>>> import numpy as np
>>> np.set_printoptions(precision=2, suppress=True, linewidth=100)
>>> M = np.array([[1, 1, 1, 1, -1, -1, -1, -1],
...     [1, -1, 1, -1, -1, 1, -1, 1],
...     [1, -1, -1, 1, -1, 1, 1, -1]])
>>> Uu, sig, Vh = np.linalg.svd(M, full_matrices=False)
>>> sig / sig[0]
array([1., 1., 1.])
>>> (sig > 1e-8).sum()
np.int64(3)
>>> print(np.round(Vh @ Vh.T, 2) + 0)
[[1. 0. 0.]
 [0. 1. 0.]
 [0. 0. 1.]]
>>> np.round(Uu.T @ Uu, 2) + 0
array([[1., 0., 0.],
       [0., 1., 0.],
       [0., 0., 1.]])
>>> rng = np.random.default_rng(131557)
>>> Y = M + rng.integers(-2, 3, (3, 2)) @ rng.integers(-2, 3, (2, 8))
>>> Y
array([[-1,  1, -1,  5,  3, -3, -5,  3],
       [-1,  1, -1,  5,  5, -1, -7,  7],
       [-1,  0, -3,  6,  4, -1, -4,  4]])
>>> np.abs(Y - M).sum(axis=1)
array([22, 32, 27])
>>> np.round(np.linalg.svd(Y - M, compute_uv=False), 2) + 0
array([18.62,  1.46,  0.  ])
>>> Y - M
array([[-2,  0, -2,  4,  4, -2, -4,  4],
       [-2,  2, -2,  6,  6, -2, -6,  6],
       [-2,  1, -2,  5,  5, -2, -5,  5]])
>>> t3 = np.stack([Y, 3 * Y, Y[::-1]])
>>> (t3 @ Y.T).shape
(3, 3, 3)
>>> t3.shape
(3, 3, 8)
>>> np.linalg.norm(t3, axis=(1, 2))
array([18.08, 54.25, 18.08])
>>> np.linalg.matrix_rank(t3)
array([3, 3, 3])
>>> Y = np.array([[0, 9], [8, 7], [3, -3], [4, -4], [-8, -5], [2, 5], [2, 3], [5, -3]])
>>> np.vstack([M, Y.T]).shape
(5, 8)
>>> Y.T @ M.T
array([[14,  4,  0],
       [ 9,  7, 17]])
>>> np.linalg.matrix_rank(np.vstack([M, Y.T]))
np.int64(5)
>>> W = np.array([[0, 2, -3],
...     [3, -2, 3],
...     [-3, 3, -1],
...     [0, -3, 0],
...     [0, 3, 3],
...     [-2, 2, -1],
...     [3, 1, 0],
...     [3, 2, 1]])
>>> coef = np.array([2, 1, 0])
>>> act = np.maximum(M @ W + coef, 0)
>>> (act > 0).mean(axis=0)
array([0.  , 0.33, 0.  ])
>>> (act > 0).astype(int)
array([[0, 0, 0],
       [0, 1, 0],
       [0, 0, 0]])
>>> Z = np.array([[0, -1, -2], [0, 2, 1], [1, 2, -2]])
>>> act @ Z
array([[ 0,  0,  0],
       [ 0, 22, 11],
       [ 0,  0,  0]])
